% python3 -q
>>> import numpy as np
>>> import numpy.linalg as la
>>> np.set_printoptions(suppress=True, linewidth=100)
>>> mat = np.load("dump.npy")
>>> mat
array([[ 0.13 ,  2.849, -0.273, -2.103, -0.876, -1.164,  2.408],
       [ 1.55 , -1.681,  0.03 ,  3.436, -0.741,  0.751,  4.544],
       [ 0.699, -0.075, -0.102, -2.188,  0.274,  0.86 , -3.135],
       [ 0.188,  2.117,  0.027, -1.396,  1.027, -1.227, -0.139],
       [-2.498,  1.428, -0.053, -2.417, -0.996,  1.086,  2.241],
       [-1.525,  0.349,  0.378,  1.921, -0.607, -0.047,  2.031],
       [-0.34 , -4.669,  0.125,  0.839,  0.485,  1.748,  0.352],
       [-0.206,  1.83 , -0.646, -1.575, -0.068,  1.156,  1.83 ],
       [-0.027, -0.843, -0.07 ,  0.758, -0.254,  0.503, -0.866],
       [-0.13 , -2.565, -0.002,  0.216,  0.33 ,  0.052,  1.118],
       [-0.674,  1.175, -0.142, -0.977, -0.086, -0.291,  1.436],
       [ 0.974,  0.067,  0.475,  1.114,  0.418,  0.219,  2.533],
       [ 1.104, -1.236,  0.32 , -0.906,  0.037, -0.403,  0.874],
       [ 0.308,  3.978,  0.01 ,  0.887, -0.307,  0.066, -2.138],
       [-1.702, -0.66 , -0.288, -0.005, -0.881,  0.503, -2.159],
       [-0.586,  2.293,  0.065,  1.6  ,  0.671,  0.084,  1.098],
       [ 0.249,  1.015, -0.246,  2.221, -0.424,  0.046, -0.729],
       [-1.565, -0.077,  0.493,  1.464,  0.266, -0.27 , -4.055],
       [-1.009,  0.192,  0.199,  0.797, -0.374, -0.008, -4.881],
       [-0.582, -1.964,  0.249, -1.133,  0.245, -0.104,  1.729],
       [-0.038,  1.08 ,  0.581, -0.21 , -0.556, -0.851,  0.447]])
>>> C = mat[[6, 13]].astype(float)
>>> for _ in range(7):
...     lab = la.norm(mat[:, None] - C, axis=-1).argmin(axis=1)
...     C = np.array([mat[lab == j].mean(axis=0) for j in range(2)])
... 
>>> print(lab)
[1 0 1 1 1 0 0 1 1 0 1 0 0 1 1 1 1 1 1 0 1]
>>> C.round(3)
array([[ 0.15 , -1.671,  0.225,  0.784,  0.024,  0.317,  1.883],
       [-0.481,  1.164, -0.032, -0.225, -0.185,  0.035, -0.617]])
>>> np.round(C[1] - C[0], 3)
array([-0.631,  2.836, -0.257, -1.008, -0.208, -0.281, -2.5  ])
>>> print(np.abs(C[1] - C[0]).argmax())
1
>>> x0 = np.array([1, 2, 3, -3, 1, -3, -3])
>>> print(np.round(C @ np.eye(7)[0], 3))
[ 0.15  -0.481]
>>> np.round(C @ (2 * x0), 3)
array([-22.888,   7.976])
>>> np.sign((C @ x0).round(6))
array([-1.,  1.])
